$ python -q
>>> import numpy as np
>>> import numpy.linalg as la
>>> np.set_printoptions(suppress=True, linewidth=200)
>>> rd = lambda a: np.round(a, 2) + 0
>>> arr = np.load("out15.npy")
>>> arr
array([[1, 2],
       [1, 1]])
>>> other = arr[0, 0] * arr[1:] - np.outer(arr[1:, 0], arr[0])
>>> other
array([[ 0, -1]])
>>> la.matrix_rank(other), la.matrix_rank(arr)
(np.int64(1), np.int64(2))
>>> (arr - arr.T) / 2
array([[ 0. ,  0.5],
       [-0.5,  0. ]])
>>> np.allclose(arr, arr.T)
False
>>> x = np.array([4, 5])
>>> y = arr @ x
>>> y
array([14,  9])
>>> rd(la.solve(arr, y + arr[:, 1]))
array([4., 6.])
>>> rd(la.solve(arr, y))
array([4., 5.])
>>> rd(la.solve(arr, 2 * y))
array([ 8., 10.])
>>> rd(la.solve(arr, arr[:, 0]))
array([1., 0.])
>>> hat = np.triu(np.array([[0, -5], [-7, -8]]), 1) + np.eye(2)
>>> other = hat @ arr @ la.inv(hat)
>>> np.trace(other), np.trace(arr)
(np.float64(2.0), np.int64(2))
>>> hat @ arr - arr @ hat
array([[-5.,  0.],
       [ 0.,  5.]])
>>> rng = np.random.default_rng(832476)
>>> other = arr + rng.integers(-2, 3, (2, 1)) @ rng.integers(-2, 3, (1, 2))
>>> other
array([[1, 1],
       [1, 1]])
>>> np.abs(other - arr).sum(axis=1)
array([1, 0])
>>> rd(la.svd(other - arr, compute_uv=False))
array([1., 0.])
>>> m1 = np.array([[5.0, 4.0, 0.0], [4.0, 5.0, 0.0], [0.0, 0.0, 5.0]])
>>> np.flatnonzero(la.matrix_power((m1 != 0) + (m1.T != 0) + np.eye(3), 3)[0])
array([0, 1])
>>> (la.matrix_power((m1 != 0) + (m1.T != 0) + np.eye(3), 3) > 0).astype(int)
array([[1, 1, 0],
       [1, 1, 0],
       [0, 0, 1]])
>>> (m1 != 0).astype(int)
array([[1, 1, 0],
       [1, 1, 0],
       [0, 0, 1]])
>>> q, Rm = la.qr(m1)
>>> q.shape, Rm.shape
((3, 3), (3, 3))
>>> np.allclose(Rm.T @ Rm, m1.T @ m1)
True
>>> rd(q.T @ q)
array([[1., 0., 0.],
       [0., 1., 0.],
       [0., 0., 1.]])
>>> K = np.load("case19.npy")
>>> K
array([[0, 2, 2, 4, 0],
       [0, 0, 0, 1, 0],
       [0, 0, 0, 0, 2],
       [0, 0, 0, 0, 0],
       [0, 0, 0, 0, 0]])
>>> # columns 1 and 2 are equal
>>> x = np.array([2, -1, 0])
>>> y = m1 @ x
>>> coef, lr = np.zeros(3), 1 / la.norm(m1, 2) ** 2
>>> for i in range(300):
...     coef -= lr * m1.T @ (m1 @ coef - y)
...     if i % 50 == 0: print(i, round(la.norm(m1 @ coef - y), 2))
... 
0 2.1
50 1.13
100 0.6
150 0.33
200 0.17
250 0.09
>>> rd(coef)
array([ 1.96, -0.96,  0.  ])
